$ python3 -q
>>> import numpy as np
>>> np.set_printoptions(suppress=True, linewidth=120)
>>> rng = np.random.default_rng(32615)
>>> W0 = np.triu(rng.random((12, 12)) < 0.2, 1).astype(int)
>>> W0 = W0 + W0.T
>>> W0
array([[0, 0, 0, 0, 1, 1, 0, 0, 0, 0, 0, 0],
       [0, 0, 1, 0, 0, 0, 0, 0, 0, 0, 1, 1],
       [0, 1, 0, 0, 1, 0, 0, 0, 0, 0, 0, 0],
       [0, 0, 0, 0, 1, 1, 0, 0, 0, 0, 0, 0],
       [1, 0, 1, 1, 0, 0, 0, 0, 0, 1, 1, 0],
       [1, 0, 0, 1, 0, 0, 0, 0, 1, 0, 1, 0],
       [0, 0, 0, 0, 0, 0, 0, 1, 0, 0, 0, 0],
       [0, 0, 0, 0, 0, 0, 1, 0, 0, 0, 0, 1],
       [0, 0, 0, 0, 0, 1, 0, 0, 0, 0, 0, 0],
       [0, 0, 0, 0, 1, 0, 0, 0, 0, 0, 1, 1],
       [0, 1, 0, 0, 1, 1, 0, 0, 0, 1, 0, 0],
       [0, 1, 0, 0, 0, 0, 0, 1, 0, 1, 0, 0]])
>>> left, sv, vt = np.linalg.svd(W0)
>>> evecs = vt[:(sv > 1e-8).sum()]
>>> x = W0[0] + 2 * W0[3] + rng.integers(2) * np.eye(12)[8]
>>> x
array([0., 0., 0., 0., 3., 3., 0., 0., 1., 0., 0., 0.])
>>> round(float(np.linalg.norm(x - evecs.T @ evecs @ x)), 1)
0.0
>>> np.round(evecs.T @ evecs, 1) + 0
array([[ 0.4,  0. ,  0. ,  0.4,  0. ,  0. ,  0.1,  0. ,  0. ,  0. ,  0.1, -0.1],
       [ 0. ,  1. ,  0. ,  0. ,  0. ,  0. ,  0. ,  0. ,  0. ,  0. ,  0. ,  0. ],
       [ 0. ,  0. ,  1. ,  0. ,  0. ,  0. ,  0. ,  0. ,  0. ,  0. ,  0. ,  0. ],
       [ 0.4,  0. ,  0. ,  0.4,  0. ,  0. ,  0.1,  0. ,  0. ,  0. ,  0.1, -0.1],
       [ 0. ,  0. ,  0. ,  0. ,  1. ,  0. ,  0. ,  0. ,  0. ,  0. ,  0. ,  0. ],
       [ 0. ,  0. ,  0. ,  0. ,  0. ,  1. ,  0. ,  0. ,  0. ,  0. ,  0. ,  0. ],
       [ 0.1,  0. ,  0. ,  0.1,  0. ,  0. ,  0.7,  0. ,  0. ,  0. , -0.3,  0.3],
       [ 0. ,  0. ,  0. ,  0. ,  0. ,  0. ,  0. ,  1. ,  0. ,  0. ,  0. ,  0. ],
       [ 0. ,  0. ,  0. ,  0. ,  0. ,  0. ,  0. ,  0. ,  1. ,  0. ,  0. ,  0. ],
       [ 0. ,  0. ,  0. ,  0. ,  0. ,  0. ,  0. ,  0. ,  0. ,  1. ,  0. ,  0. ],
       [ 0.1,  0. ,  0. ,  0.1,  0. ,  0. , -0.3,  0. ,  0. ,  0. ,  0.7,  0.3],
       [-0.1,  0. ,  0. , -0.1,  0. ,  0. ,  0.3,  0. ,  0. ,  0. ,  0.3,  0.7]])
>>> np.allclose(evecs.T @ evecs @ x, x)
True
>>> rank = np.linalg.matrix_rank(W0)
>>> rank
np.int64(10)
>>> null = np.linalg.svd(W0)[2][rank:].T
>>> np.linalg.matrix_rank(W0.T @ W0), np.linalg.matrix_rank(W0 @ W0.T)
(np.int64(10), np.int64(10))
>>> [int(np.linalg.matrix_rank(np.delete(W0, i, axis=0))) for i in range(12)]
[10, 9, 9, 10, 9, 9, 10, 9, 9, 9, 10, 10]
>>> null.shape
(12, 2)
>>> [int(np.linalg.matrix_rank(W0[:, :j + 1])) for j in range(12)]
[1, 2, 3, 3, 4, 5, 6, 7, 8, 9, 10, 10]
>>> E = np.loadtxt("sample9.csv", delimiter=",")
>>> E
array([[ 3., -2., -3.,  2.,  2.,  3.],
       [-3., -3.,  2.,  1., -3.,  3.],
       [-1., -1.,  1., -3., -2.,  2.],
       [ 3., -2.,  2.,  1.,  3., -2.],
       [-2.,  1.,  0.,  0., -3.,  0.],
       [ 1., -1.,  0.,  0., -3.,  0.],
       [ 0.,  1.,  0.,  0.,  3., -1.],
       [ 3., -3., -2.,  0., -1.,  2.],
       [ 1., -2., -3.,  1., -3.,  3.],
       [-3.,  0., -3., -2.,  2., -3.],
       [ 1., -1.,  2.,  0.,  0.,  0.],
       [-2.,  1., -1., -1.,  2.,  1.],
       [ 1., -1.,  2.,  0.,  0.,  0.],
       [-2.,  2.,  0.,  3., -1.,  1.]])
>>> C2 = np.cov(E, rowvar=False)
>>> np.argsort(-E.std(axis=0).round(6), kind="stable")
array([4, 0, 2, 5, 1, 3])
>>> np.argwhere(np.triu(np.abs(np.corrcoef(E.T)) > 0.8, 1))
array([], shape=(0, 2), dtype=int64)
>>> C2.shape
(6, 6)
>>> np.round(np.corrcoef(E.T), 1) + 0
array([[ 1. , -0.5, -0.1,  0.3,  0.2,  0.1],
       [-0.5,  1. ,  0. ,  0. ,  0.2, -0.4],
       [-0.1,  0. ,  1. ,  0. , -0.1, -0.2],
       [ 0.3,  0. ,  0. ,  1. ,  0. ,  0.3],
       [ 0.2,  0.2, -0.1,  0. ,  1. , -0.5],
       [ 0.1, -0.4, -0.2,  0.3, -0.5,  1. ]])
>>> C2.round(1) + 0
array([[ 4.8, -1.8, -0.3,  0.9,  1.2,  0.5],
       [-1.8,  2.5,  0. , -0.1,  0.8, -1.2],
       [-0.3,  0. ,  3.7,  0. , -0.5, -0.6],
       [ 0.9, -0.1,  0. ,  2.3, -0.1,  0.8],
       [ 1.2,  0.8, -0.5, -0.1,  5.5, -2.3],
       [ 0.5, -1.2, -0.6,  0.8, -2.3,  3.5]])
>>> np.round(np.polyfit(E[:, 3], E[:, 4], 1), 1) + 0
array([ 0. , -0.3])
>>> np.round(np.corrcoef(E[:, 3], E[:, 4])[0, 1], 1)
np.float64(-0.0)
>>> np.round(np.linalg.eigvalsh(C2)[::-1], 1)
array([7.4, 6.5, 3.8, 2.3, 1.4, 0.8])
